$ python -q
>>> import numpy as np
>>> np.set_printoptions(precision=2, suppress=True, linewidth=120)
>>> mat = np.loadtxt("run9.csv", delimiter=",")
>>> mat
array([[ 0.  ,  0.27, -0.45, -0.72,  0.72,  0.63, -1.62],
       [ 0.  ,  0.  ,  0.  ,  0.  ,  0.  ,  0.  ,  0.  ],
       [ 0.  ,  0.6 , -1.  , -1.6 ,  1.6 ,  1.4 , -3.6 ],
       [ 0.  , -0.12,  0.2 ,  0.32, -0.32, -0.28,  0.72],
       [ 0.  ,  0.15, -0.25, -0.4 ,  0.4 ,  0.35, -0.9 ],
       [ 0.  ,  0.  ,  0.  ,  0.  ,  0.  ,  0.  ,  0.  ],
       [ 0.  , -0.48,  0.8 ,  1.28, -1.28, -1.12,  2.88]])
>>> W1 = np.array([[-2, -2, 1, -2, 2, 3],
...     [3, 1, -2, 0, -3, 3],
...     [-1, -2, -3, 2, 3, 3],
...     [3, 3, 0, -1, -3, 0],
...     [-3, 1, 2, 0, -1, -3],
...     [3, -1, -1, -3, -3, 2],
...     [3, 2, 1, -3, -3, 2]])
>>> coef = np.array([2, 2, 3, 1, 1, 1])
>>> H = np.maximum(mat @ W1 + coef, 0)
>>> (H > 0).astype(int)
array([[0, 0, 1, 1, 1, 0],
       [1, 1, 1, 1, 1, 1],
       [0, 0, 1, 1, 1, 0],
       [1, 1, 1, 0, 1, 1],
       [0, 0, 1, 1, 1, 0],
       [1, 1, 1, 1, 1, 1],
       [1, 1, 1, 0, 0, 1]])
>>> (H > 0).mean(axis=0)
array([0.57, 0.57, 1.  , 0.71, 0.86, 0.57])
>>> H.round(2) + 0
array([[ 0.  ,  0.  ,  3.  ,  3.79,  3.25,  0.  ],
       [ 2.  ,  2.  ,  3.  ,  1.  ,  1.  ,  1.  ],
       [ 0.  ,  0.  ,  3.  ,  7.2 ,  6.  ,  0.  ],
       [ 4.68,  3.84,  3.  ,  0.  ,  0.  ,  3.08],
       [ 0.  ,  0.  ,  3.  ,  2.55,  2.25,  0.  ],
       [ 2.  ,  2.  ,  3.  ,  1.  ,  1.  ,  1.  ],
       [12.72,  9.36,  3.  ,  0.  ,  0.  ,  9.32]])
>>> cent = np.array([[0, -1], [1, -1], [-2, -1], [1, 2], [1, 0], [0, 0]])
>>> (H @ cent).round(6).argmax(axis=1)
array([1, 0, 1, 0, 1, 0, 0])
>>> H @ cent
array([[  1.04,   4.58],
       [ -2.  ,  -5.  ],
       [  7.2 ,  11.4 ],
       [ -2.16, -11.52],
       [ -1.2 ,   2.1 ],
       [ -2.  ,  -5.  ],
       [  3.36, -25.08]])
>>> W1 @ cent
array([[ -4,  -1],
       [  2,  -2],
       [  9,  10],
       [ -1,  -8],
       [ -4,   0],
       [ -5,  -7],
       [ -6, -12]])
>>> mat @ np.linalg.pinv(mat) @ mat
array([[ 0.  ,  0.27, -0.45, -0.72,  0.72,  0.63, -1.62],
       [ 0.  ,  0.  ,  0.  ,  0.  ,  0.  ,  0.  ,  0.  ],
       [ 0.  ,  0.6 , -1.  , -1.6 ,  1.6 ,  1.4 , -3.6 ],
       [ 0.  , -0.12,  0.2 ,  0.32, -0.32, -0.28,  0.72],
       [ 0.  ,  0.15, -0.25, -0.4 ,  0.4 ,  0.35, -0.9 ],
       [ 0.  ,  0.  ,  0.  ,  0.  ,  0.  ,  0.  ,  0.  ],
       [ 0.  , -0.48,  0.8 ,  1.28, -1.28, -1.12,  2.88]])
>>> np.linalg.lstsq(mat[:-1].T, mat[-1])[2]
np.int32(1)
>>> def softmax(z):
...     e = np.exp(z - z.max(axis=-1, keepdims=True))
...     return e / e.sum(axis=-1, keepdims=True)
... 
>>> softmax(mat[5])
array([0.14, 0.14, 0.14, 0.14, 0.14, 0.14, 0.14])
>>> softmax(mat[5] + -1)
array([0.14, 0.14, 0.14, 0.14, 0.14, 0.14, 0.14])
>>> softmax(mat).sum(axis=1)
array([1., 1., 1., 1., 1., 1., 1.])
>>> S = mat @ mat.T / np.sqrt(7)
>>> softmax(S)[5] @ mat
array([ 0.  ,  0.06, -0.1 , -0.16,  0.16,  0.14, -0.36])
>>> np.round(softmax(S + np.triu(np.full(S.shape, -np.inf), 1)), 2) + 0
array([[1.  , 0.  , 0.  , 0.  , 0.  , 0.  , 0.  ],
       [0.5 , 0.5 , 0.  , 0.  , 0.  , 0.  , 0.  ],
       [0.01, 0.  , 0.99, 0.  , 0.  , 0.  , 0.  ],
       [0.16, 0.33, 0.06, 0.45, 0.  , 0.  , 0.  ],
       [0.19, 0.07, 0.57, 0.05, 0.12, 0.  , 0.  ],
       [0.17, 0.17, 0.17, 0.17, 0.17, 0.17, 0.  ],
       [0.  , 0.01, 0.  , 0.02, 0.  , 0.01, 0.97]])
>>> softmax(S).round(6).argmax(axis=1)
array([2, 0, 2, 6, 2, 0, 6])
>>> rank = np.linalg.matrix_rank(mat)
>>> rank
np.int64(1)
>>> null = np.linalg.svd(mat)[2][rank:].T
>>> [int(np.linalg.matrix_rank(np.delete(mat, i, axis=0))) for i in range(7)]
[1, 1, 1, 1, 1, 1, 1]
>>> np.linalg.matrix_rank(mat.T @ mat), np.linalg.matrix_rank(mat @ mat.T)
(np.int64(1), np.int64(1))
>>> null @ null.T
array([[ 1.  ,  0.  ,  0.  ,  0.  ,  0.  ,  0.  ,  0.  ],
       [ 0.  ,  0.98,  0.03,  0.04, -0.04, -0.04,  0.1 ],
       [ 0.  ,  0.03,  0.95, -0.07,  0.07,  0.07, -0.17],
       [ 0.  ,  0.04, -0.07,  0.88,  0.12,  0.1 , -0.27],
       [ 0.  , -0.04,  0.07,  0.12,  0.88, -0.1 ,  0.27],
       [ 0.  , -0.04,  0.07,  0.1 , -0.1 ,  0.91,  0.24],
       [ 0.  ,  0.1 , -0.17, -0.27,  0.27,  0.24,  0.39]])
>>> [int(np.linalg.matrix_rank(mat[:, :j + 1])) for j in range(7)]
[0, 1, 1, 1, 1, 1, 1]
